$ python -q
>>> import numpy as np
>>> np.set_printoptions(precision=3, suppress=True, linewidth=160, sign=" ")
>>> arr = np.loadtxt("x.csv", delimiter=",")
>>> arr
array([[  4.649,   8.476,  -1.677,   8.51 ,   9.321,  -7.103,  -9.444,   1.745,   1.317],
       [  2.154,   3.441,  -2.992,   4.699,  12.584, -11.773,  -2.323,   5.509,   4.446],
       [ -5.374, -10.205,   0.084,  -9.204,  -3.854,   1.109,  12.636,   1.918,   1.689],
       [  1.929,   3.001,  -3.045,   4.333,  12.635, -11.944,  -1.74 ,   5.71 ,   4.615],
       [  1.467,   3.472,   3.1  ,   1.447, -10.602,  11.656,  -6.345,  -7.151,  -5.869],
       [ -1.953,  -4.374,  -2.996,  -2.312,   9.894, -11.187,   7.398,   7.12 ,   5.855],
       [ -3.059,  -5.227,   2.698,  -6.144, -12.082,  10.779,   4.737,  -4.531,  -3.627],
       [  1.763,   2.678,  -3.08 ,   4.062,  12.655, -12.052,  -1.317,   5.848,   4.732],
       [ -0.855,  -2.327,  -3.189,  -0.371,  11.336, -12.085,   4.978,   7.1  ,   5.814],
       [  3.499,   7.187,   2.42 ,   5.147,  -6.725,   8.753, -10.52 ,  -6.499,  -5.385],
       [  1.615,   3.747,   3.072,   1.708, -10.399,  11.526,  -6.668,  -7.148,  -5.871],
       [  3.486,   6.083,  -2.505,   6.808,  11.642, -10.101,  -5.927,   3.954,   3.147],
       [  3.785,   6.687,  -2.342,   7.262,  11.233,  -9.523,  -6.785,   3.493,   2.763],
       [  0.829,   0.873,  -3.21 ,   2.512,  12.525, -12.414,   1.013,   6.488,   5.276],
       [ -4.6  ,  -8.372,   1.727,  -8.443,  -9.473,   7.285,   9.282,  -1.869,  -1.419],
       [ -5.352, -10.103,   0.356,  -9.258,  -4.852,   2.146,  12.331,   1.333,   1.211],
       [  4.923,   9.639,   1.243,   7.981,  -1.398,   4.041, -12.8  ,  -4.56 ,  -3.834],
       [  5.371,  10.228,   0.045,   9.155,   3.368,  -0.612, -12.749,  -2.192,  -1.913],
       [  1.752,   4.002,   3.043,   1.953, -10.201,  11.395,  -6.966,  -7.14 ,  -5.868]])
>>> Uu, sv, vt = np.linalg.svd(arr)
>>> vecs = vt[:(sv > 1e-8).sum()]
>>> rng = np.random.default_rng(265196)
>>> vec = arr[4] + 5 * arr[14] + rng.integers(2) * np.eye(9)[0]
>>> vec
array([-20.532, -38.388,  11.733, -40.769, -57.965,  48.081,  40.067, -16.495, -12.966])
>>> round(np.linalg.norm(vec - vecs.T @ vecs @ vec), 3)
np.float64(0.963)
